$ ipython --no-banner

In [1]: import numpy as np

In [2]: np.set_printoptions(precision=3, suppress=True, linewidth=160, sign=" ")

In [3]: F = np.loadtxt("x.csv", delimiter=",")

In [4]: F
Out[4]: 
array([[ 1.   ,  3.51 ,  1.   ],
       [ 1.   ,  0.814,  1.   ],
       [ 1.   ,  3.236,  1.   ],
       [ 1.   ,  0.266,  1.   ],
       [ 1.   ,  0.646,  1.   ],
       [ 1.   , -0.078,  1.   ],
       [ 1.   ,  2.406,  1.   ],
       [ 1.   ,  4.115,  1.   ],
       [ 1.   ,  2.567,  1.   ],
       [ 1.   ,  2.446,  1.   ],
       [ 1.   ,  1.278,  1.   ],
       [ 1.   ,  2.499,  1.   ],
       [ 1.   ,  0.116,  1.   ],
       [ 1.   ,  2.227,  1.   ],
       [ 1.   ,  1.492,  1.   ],
       [ 1.   ,  3.292,  1.   ],
       [ 1.   ,  4.97 ,  1.   ],
       [ 1.   ,  2.799,  1.   ],
       [ 1.   ,  2.404,  1.   ],
       [ 1.   ,  3.26 ,  1.   ],
       [ 1.   ,  0.105,  1.   ],
       [ 1.   ,  3.002,  1.   ],
       [ 1.   ,  4.19 ,  1.   ],
       [ 1.   ,  0.404,  1.   ],
       [ 1.   ,  5.53 ,  1.   ]])

In [5]: # columns 0 and 2 are equal

In [6]: G = F.T @ F

In [7]: np.diag(G)
Out[7]: array([  25.   ,  191.423,   25.   ])

In [8]: np.allclose(G, G.T)
Out[8]: True

In [9]: np.round(np.linalg.eigvalsh(G)[::-1], 3) + 0
Out[9]: array([ 228.469,   12.954,    0.   ])

In [10]: vec = np.array([1, 1, 3])

In [11]: (F @ vec).argmax()
Out[11]: np.int64(24)

In [12]: F * vec
Out[12]: 
array([[ 1.   ,  3.51 ,  3.   ],
       [ 1.   ,  0.814,  3.   ],
       [ 1.   ,  3.236,  3.   ],
       [ 1.   ,  0.266,  3.   ],
       [ 1.   ,  0.646,  3.   ],
       [ 1.   , -0.078,  3.   ],
       [ 1.   ,  2.406,  3.   ],
       [ 1.   ,  4.115,  3.   ],
       [ 1.   ,  2.567,  3.   ],
       [ 1.   ,  2.446,  3.   ],
       [ 1.   ,  1.278,  3.   ],
       [ 1.   ,  2.499,  3.   ],
       [ 1.   ,  0.116,  3.   ],
       [ 1.   ,  2.227,  3.   ],
       [ 1.   ,  1.492,  3.   ],
       [ 1.   ,  3.292,  3.   ],
       [ 1.   ,  4.97 ,  3.   ],
       [ 1.   ,  2.799,  3.   ],
       [ 1.   ,  2.404,  3.   ],
       [ 1.   ,  3.26 ,  3.   ],
       [ 1.   ,  0.105,  3.   ],
       [ 1.   ,  3.002,  3.   ],
       [ 1.   ,  4.19 ,  3.   ],
       [ 1.   ,  0.404,  3.   ],
       [ 1.   ,  5.53 ,  3.   ]])

In [13]: np.sign((F @ vec).round(6))
Out[13]: array([ 1.,  1.,  1.,  1.,  1.,  1.,  1.,  1.,  1.,  1.,  1.,  1.,  1.,  1.,  1.,  1.,  1.,  1.,  1.,  1.,  1.,  1.,  1.,  1.,  1.])

In [14]: np.linalg.norm(F, axis=1).argmax()
Out[14]: np.int64(24)

In [15]: round(float(np.linalg.norm(F, 1)), 3), round(np.linalg.norm(F, np.inf), 3)
Out[15]: (57.652, np.float64(7.53))

In [16]: np.round(np.linalg.norm(F, "nuc"), 3)
Out[16]: np.float64(18.714)

In [17]: round(np.linalg.norm(F, 2), 3)
Out[17]: np.float64(15.115)

In [18]: M = np.loadtxt("data.csv", delimiter=",")

In [19]: M
Out[19]: 
array([[ 0.919, -0.009,  0.272],
       [-0.009,  0.999,  0.031],
       [ 0.272,  0.031,  0.082]])

In [20]: W1 = np.array([[-1, 2, -2, -8, 6, 0],
    ...:     [-5, -4, 9, -9, 6, -7],
    ...:     [-2, -1, 9, -2, 3, -9]])

In [21]: b = np.array([3, 5, -6, -6, -3, 2])

In [22]: act = np.maximum(M @ W1 + b, 0)

In [23]: act
Out[23]: 
array([[ 1.583,  6.604,  0.   ,  0.   ,  3.277,  0.   ],
       [ 0.   ,  0.955,  3.29 ,  0.   ,  3.032,  0.   ],
       [ 2.409,  5.337,  0.   ,  0.   ,  0.   ,  1.047]])

In [24]: (act > 0).mean(axis=0)
Out[24]: array([ 0.667,  1.   ,  0.333,  0.   ,  0.667,  0.333])

In [25]: Z = np.array([[0, -1, 2],
    ...:     [-1, 0, 2],
    ...:     [2, -1, -1],
    ...:     [1, 1, 0],
    ...:     [0, -1, 1],
    ...:     [1, 0, 1]])

In [26]: act @ Z
Out[26]: 
array([[-6.604, -4.86 , 19.651],
       [ 5.625, -6.322,  1.651],
       [-4.29 , -2.409, 16.54 ]])

In [27]: [round(float(x), 3) for x in np.linalg.svd(M, compute_uv=False)[:3]]
Out[27]: [1.0, 1.0, 0.0]

In [28]: np.linalg.cond(M) > 100
Out[28]: np.True_

In [29]: round(np.linalg.norm(M, 2) / np.linalg.norm(M), 3)
Out[29]: np.float64(0.707)

In [30]: E = np.load("layer6.npy")

In [31]: E
Out[31]: 
array([[-2.681, -5.681,  2.681],
       [-1.512, -4.512,  1.512],
       [-3.013, -6.013,  3.013],
       [-1.869, -4.869,  1.869],
       [-0.811, -3.811,  0.811],
       [-2.584, -5.584,  2.584],
       [-3.904, -6.904,  3.904],
       [-0.692, -3.692,  0.692],
       [-1.72 , -4.72 ,  1.72 ],
       [-0.859, -3.859,  0.859],
       [-1.758, -4.758,  1.758],
       [-2.768, -5.768,  2.768],
       [-1.647, -4.647,  1.647],
       [-2.797, -5.797,  2.797],
       [ 0.797, -2.203, -0.797],
       [-0.234, -3.234,  0.234],
       [-2.495, -5.495,  2.495],
       [ 0.377, -2.623, -0.377],
       [-1.222, -4.222,  1.222]])

In [32]: # rank 2

In [33]: def softmax(z):
    ...:     e = np.exp(z - z.max(axis=-1, keepdims=True))
    ...:     return e / e.sum(axis=-1, keepdims=True)
    ...: 

In [34]: softmax(E).sum(axis=1)
Out[34]: array([ 1.,  1.,  1.,  1.,  1.,  1.,  1.,  1.,  1.,  1.,  1.,  1.,  1.,  1.,  1.,  1.,  1.,  1.,  1.])

In [35]: softmax(E[8])
Out[35]: array([ 0.031,  0.002,  0.967])

In [36]: att = E @ E.T / np.sqrt(3)

In [37]: softmax(att)[8] @ E
Out[37]: array([-3.872, -6.872,  3.872])

In [38]: Uu, sigma, Vt = np.linalg.svd(E)

In [39]: np.argmax(sigma[:-1] / (sigma[1:] + 1e-6)) + 1
Out[39]: np.int64(2)

In [40]: sigma.round(3) + 0
Out[40]: array([ 24.072,   3.975,   0.   ])

In [41]: B = Uu[:, :2] @ np.diag(sigma[:2]) @ Vt[:2]

In [42]: np.linalg.matrix_rank(B)
Out[42]: np.int64(2)

In [43]: np.linalg.matrix_rank(E, rtol=0.05)
Out[43]: np.int64(2)

In [44]: round(float(np.abs(E - B).max()), 3)
Out[44]: 0.0

In [45]: arr = np.load("test6.npy")

In [46]: arr
Out[46]: 
array([[-7.,  5.,  0.],
       [ 5., -2.,  5.],
       [ 0.,  5.,  1.]])

In [47]: B = np.linalg.inv(arr)

In [48]: np.allclose(B, arr.T)
Out[48]: False

In [49]: np.round(np.linalg.inv(B), 3) + 0
Out[49]: 
array([[-7.,  5.,  0.],
       [ 5., -2.,  5.],
       [ 0.,  5.,  1.]])

In [50]: B
Out[50]: 
array([[-0.165, -0.03 ,  0.152],
       [-0.03 , -0.043,  0.213],
       [ 0.152,  0.213, -0.067]])

In [51]: round(np.linalg.det(arr) * np.linalg.det(B), 3)
Out[51]: np.float64(1.0)

In [52]: np.round(arr @ B, 3) + 0
Out[52]: 
array([[ 1.,  0.,  0.],
       [ 0.,  1.,  0.],
       [ 0.,  0.,  1.]])
